$ ipython --no-banner

In [1]: import numpy as np

In [2]: import numpy.linalg as la

In [3]: np.set_printoptions(precision=2, suppress=True, linewidth=100, floatmode="fixed")

In [4]: X = np.load("data.npy")

In [5]: X
Out[5]: 
array([[0, 0, 0, 0, 0, 0, 0, 0, 0, 1, 0, 0, 0, 0, 0],
       [0, 0, 0, 0, 0, 1, 0, 0, 0, 0, 0, 0, 0, 0, 0],
       [0, 1, 0, 0, 0, 0, 0, 0, 0, 0, 0, 0, 0, 0, 0],
       [0, 0, 0, 0, 1, 0, 0, 0, 0, 0, 0, 0, 0, 0, 0],
       [0, 0, 1, 0, 0, 0, 0, 0, 0, 0, 0, 0, 0, 0, 0],
       [0, 0, 0, 0, 0, 0, 0, 0, 1, 0, 0, 0, 0, 0, 0],
       [0, 0, 0, 0, 0, 0, 1, 0, 0, 0, 0, 0, 0, 0, 0],
       [0, 0, 0, 0, 0, 0, 0, 1, 0, 0, 0, 0, 0, 0, 0],
       [1, 0, 0, 0, 0, 0, 0, 0, 0, 0, 0, 0, 0, 0, 0],
       [0, 0, 0, 0, 0, 0, 0, 0, 0, 0, 0, 0, 0, 1, 0],
       [0, 0, 0, 0, 0, 0, 0, 0, 0, 0, 0, 0, 0, 0, 1],
       [0, 0, 0, 0, 0, 0, 0, 0, 0, 0, 1, 0, 0, 0, 0],
       [0, 0, 0, 0, 0, 0, 0, 0, 0, 0, 0, 1, 0, 0, 0],
       [0, 0, 0, 0, 0, 0, 0, 0, 0, 0, 0, 0, 1, 0, 0],
       [0, 0, 0, 1, 0, 0, 0, 0, 0, 0, 0, 0, 0, 0, 0]])

In [6]: # rows sum to 1

In [7]: vec = np.array([0, 1, 1, 2, -1, 0, 0, 2, 1, 2, 0, -2, 2, -1, -2])

In [8]: X.T @ (X @ vec)
Out[8]: array([ 0,  1,  1,  2, -1,  0,  0,  2,  1,  2,  0, -2,  2, -1, -2])

In [9]: np.sort(np.abs(np.degrees(np.angle(la.eigvals(X)))))
Out[9]: 
array([  0.00,   0.00,   0.00,  27.69,  27.69,  55.38,  55.38,  83.08,  83.08, 110.77, 110.77,
       138.46, 138.46, 166.15, 166.15])

In [10]: np.abs(la.eigvals(X))
Out[10]: array([1.00, 1.00, 1.00, 1.00, 1.00, 1.00, 1.00, 1.00, 1.00, 1.00, 1.00, 1.00, 1.00, 1.00, 1.00])

In [11]: [p for p in range(1, 25) if np.allclose(la.matrix_power(X, p), np.eye(15))]
Out[11]: [13]

In [12]: round(float(la.norm(vec)), 2), round(float(la.norm(X @ vec)), 2)
Out[12]: (5.39, 5.39)

In [13]: vec = np.array([-3, -1, -2, -3, 1, -1, -1, 2, 3, -2, -3, 3, 2, 0, -1])

In [14]: target = X @ vec

In [15]: target
Out[15]: array([-2, -1, -1,  1, -2,  3, -1,  2, -3,  0, -1, -3,  3,  2, -3])

In [16]: la.solve(X.T, X[3])
Out[16]: array([0.00, 0.00, 0.00, 1.00, 0.00, 0.00, 0.00, 0.00, 0.00, 0.00, 0.00, 0.00, 0.00, 0.00, 0.00])

In [17]: la.solve(X, X[:, 8])
Out[17]: array([0.00, 0.00, 0.00, 0.00, 0.00, 0.00, 0.00, 0.00, 1.00, 0.00, 0.00, 0.00, 0.00, 0.00, 0.00])

In [18]: Q, V = la.qr(X[:, :14])[0], la.qr(X[:, 14:])[0]

In [19]: sigma = la.svd(Q.T @ V, compute_uv=False)

In [20]: sigma
Out[20]: array([0.00])

In [21]: round(float(la.norm(Q @ Q.T - V @ V.T, 2)), 2)
Out[21]: 1.0

In [22]: np.degrees(np.arccos(sigma.clip(0, 1)))
Out[22]: array([90.00])

In [23]: m1 = np.load("dump.npy")

In [24]: m1
Out[24]: 
array([[0, 0, 0, 0, 0, 0, 0, 0, 0, 0],
       [0, 0, 0, 0, 0, 0, 0, 0, 0, 0],
       [0, 0, 1, 0, 0, 0, 0, 0, 0, 0],
       [0, 0, 0, 2, 0, 0, 0, 0, 0, 0],
       [0, 0, 0, 0, 0, 0, 0, 0, 0, 0],
       [0, 0, 0, 0, 0, 2, 0, 0, 0, 0],
       [0, 0, 0, 0, 0, 0, 2, 0, 0, 0],
       [0, 0, 0, 0, 0, 0, 0, 3, 0, 0],
       [0, 0, 0, 0, 0, 0, 0, 0, 3, 0],
       [0, 0, 0, 0, 0, 0, 0, 0, 0, 0]])

In [25]: # equal to its transpose

In [26]: w, V = la.eigh(m1)

In [27]: V @ np.diag(w) @ V.T
Out[27]: 
array([[0.00, 0.00, 0.00, 0.00, 0.00, 0.00, 0.00, 0.00, 0.00, 0.00],
       [0.00, 0.00, 0.00, 0.00, 0.00, 0.00, 0.00, 0.00, 0.00, 0.00],
       [0.00, 0.00, 1.00, 0.00, 0.00, 0.00, 0.00, 0.00, 0.00, 0.00],
       [0.00, 0.00, 0.00, 2.00, 0.00, 0.00, 0.00, 0.00, 0.00, 0.00],
       [0.00, 0.00, 0.00, 0.00, 0.00, 0.00, 0.00, 0.00, 0.00, 0.00],
       [0.00, 0.00, 0.00, 0.00, 0.00, 2.00, 0.00, 0.00, 0.00, 0.00],
       [0.00, 0.00, 0.00, 0.00, 0.00, 0.00, 2.00, 0.00, 0.00, 0.00],
       [0.00, 0.00, 0.00, 0.00, 0.00, 0.00, 0.00, 3.00, 0.00, 0.00],
       [0.00, 0.00, 0.00, 0.00, 0.00, 0.00, 0.00, 0.00, 3.00, 0.00],
       [0.00, 0.00, 0.00, 0.00, 0.00, 0.00, 0.00, 0.00, 0.00, 0.00]])

In [28]: la.eigvalsh(m1 @ m1)
Out[28]: array([0.00, 0.00, 0.00, 0.00, 1.00, 4.00, 4.00, 4.00, 9.00, 9.00])

In [29]: np.unique(w.round(6) + 0, return_counts=True)[1]
Out[29]: array([4, 1, 3, 2])

In [30]: w.sum(), np.trace(m1)
Out[30]: (np.float64(13.0), np.int64(13))

In [31]: la.eigvalsh(m1 + 4 * np.eye(10))
Out[31]: array([4.00, 4.00, 4.00, 4.00, 5.00, 6.00, 6.00, 6.00, 7.00, 7.00])

In [32]: V.T @ V
Out[32]: 
array([[1.00, 0.00, 0.00, 0.00, 0.00, 0.00, 0.00, 0.00, 0.00, 0.00],
       [0.00, 1.00, 0.00, 0.00, 0.00, 0.00, 0.00, 0.00, 0.00, 0.00],
       [0.00, 0.00, 1.00, 0.00, 0.00, 0.00, 0.00, 0.00, 0.00, 0.00],
       [0.00, 0.00, 0.00, 1.00, 0.00, 0.00, 0.00, 0.00, 0.00, 0.00],
       [0.00, 0.00, 0.00, 0.00, 1.00, 0.00, 0.00, 0.00, 0.00, 0.00],
       [0.00, 0.00, 0.00, 0.00, 0.00, 1.00, 0.00, 0.00, 0.00, 0.00],
       [0.00, 0.00, 0.00, 0.00, 0.00, 0.00, 1.00, 0.00, 0.00, 0.00],
       [0.00, 0.00, 0.00, 0.00, 0.00, 0.00, 0.00, 1.00, 0.00, 0.00],
       [0.00, 0.00, 0.00, 0.00, 0.00, 0.00, 0.00, 0.00, 1.00, 0.00],
       [0.00, 0.00, 0.00, 0.00, 0.00, 0.00, 0.00, 0.00, 0.00, 1.00]])

In [33]: w
Out[33]: array([0.00, 0.00, 0.00, 0.00, 1.00, 2.00, 2.00, 2.00, 3.00, 3.00])

In [34]: m1 @ m1.T
Out[34]: 
array([[0, 0, 0, 0, 0, 0, 0, 0, 0, 0],
       [0, 0, 0, 0, 0, 0, 0, 0, 0, 0],
       [0, 0, 1, 0, 0, 0, 0, 0, 0, 0],
       [0, 0, 0, 4, 0, 0, 0, 0, 0, 0],
       [0, 0, 0, 0, 0, 0, 0, 0, 0, 0],
       [0, 0, 0, 0, 0, 4, 0, 0, 0, 0],
       [0, 0, 0, 0, 0, 0, 4, 0, 0, 0],
       [0, 0, 0, 0, 0, 0, 0, 9, 0, 0],
       [0, 0, 0, 0, 0, 0, 0, 0, 9, 0],
       [0, 0, 0, 0, 0, 0, 0, 0, 0, 0]])

In [35]: la.pinv(m1)
Out[35]: 
array([[0.00, 0.00, 0.00, 0.00, 0.00, 0.00, 0.00, 0.00, 0.00, 0.00],
       [0.00, 0.00, 0.00, 0.00, 0.00, 0.00, 0.00, 0.00, 0.00, 0.00],
       [0.00, 0.00, 1.00, 0.00, 0.00, 0.00, 0.00, 0.00, 0.00, 0.00],
       [0.00, 0.00, 0.00, 0.50, 0.00, 0.00, 0.00, 0.00, 0.00, 0.00],
       [0.00, 0.00, 0.00, 0.00, 0.00, 0.00, 0.00, 0.00, 0.00, 0.00],
       [0.00, 0.00, 0.00, 0.00, 0.00, 0.50, 0.00, 0.00, 0.00, 0.00],
       [0.00, 0.00, 0.00, 0.00, 0.00, 0.00, 0.50, 0.00, 0.00, 0.00],
       [0.00, 0.00, 0.00, 0.00, 0.00, 0.00, 0.00, 0.33, 0.00, 0.00],
       [0.00, 0.00, 0.00, 0.00, 0.00, 0.00, 0.00, 0.00, 0.33, 0.00],
       [0.00, 0.00, 0.00, 0.00, 0.00, 0.00, 0.00, 0.00, 0.00, 0.00]])

In [36]: m1.T @ m1
Out[36]: 
array([[0, 0, 0, 0, 0, 0, 0, 0, 0, 0],
       [0, 0, 0, 0, 0, 0, 0, 0, 0, 0],
       [0, 0, 1, 0, 0, 0, 0, 0, 0, 0],
       [0, 0, 0, 4, 0, 0, 0, 0, 0, 0],
       [0, 0, 0, 0, 0, 0, 0, 0, 0, 0],
       [0, 0, 0, 0, 0, 4, 0, 0, 0, 0],
       [0, 0, 0, 0, 0, 0, 4, 0, 0, 0],
       [0, 0, 0, 0, 0, 0, 0, 9, 0, 0],
       [0, 0, 0, 0, 0, 0, 0, 0, 9, 0],
       [0, 0, 0, 0, 0, 0, 0, 0, 0, 0]])
